$ python3 -q
>>> import numpy as np
>>> from numpy import linalg as LA
>>> np.set_printoptions(precision=1, suppress=True, linewidth=140)
>>> X = np.load("run11.npy")
>>> X
array([[ 2, -3,  1, -3,  2],
       [-3,  2, -3,  1, -3],
       [ 1, -3,  2, -3,  1],
       [-3,  1, -3,  2, -3],
       [ 2, -3,  1, -3,  2]])
>>> # rank 4
>>> w, V = LA.eigh(X)
>>> np.round(LA.svd(X, compute_uv=False), 1) + 0
array([11.2,  3.6,  1.3,  1. ,  0. ])
>>> round(w.sum(), 1), np.trace(X)
(np.float64(10.0), np.int64(10))
>>> np.round(V.T @ X @ V, 1) + 0
array([[-3.6,  0. ,  0. ,  0. ,  0. ],
       [ 0. ,  0. ,  0. ,  0. ,  0. ],
       [ 0. ,  0. ,  1. ,  0. ,  0. ],
       [ 0. ,  0. ,  0. ,  1.3,  0. ],
       [ 0. ,  0. ,  0. ,  0. , 11.2]])
>>> np.unique(w.round(6) + 0, return_counts=True)[1]
array([1, 1, 1, 1, 1])
>>> M2 = np.array([[0, 7, 7], [8, 8, 8], [8, 4, 7], [1, 1, 2], [3, 5, 5]])
>>> LA.matrix_rank(X @ M2)
np.int64(3)
>>> M2.T @ X.T
array([[-13, -16,  -8, -23, -13],
       [  1, -31,  -7, -38,   1],
       [  1, -39,  -4, -45,   1]])
>>> X @ M2
array([[-13,   1,   1],
       [-16, -31, -39],
       [ -8,  -7,  -4],
       [-23, -38, -45],
       [-13,   1,   1]])
>>> np.einsum("ik,kj->ij", X, M2)
array([[-13,   1,   1],
       [-16, -31, -39],
       [ -8,  -7,  -4],
       [-23, -38, -45],
       [-13,   1,   1]])
>>> np.einsum("ik,kj->ji", X, M2)
array([[-13, -16,  -8, -23, -13],
       [  1, -31,  -7, -38,   1],
       [  1, -39,  -4, -45,   1]])
>>> LA.matrix_rank(np.vstack([X, M2.T]))
np.int64(5)
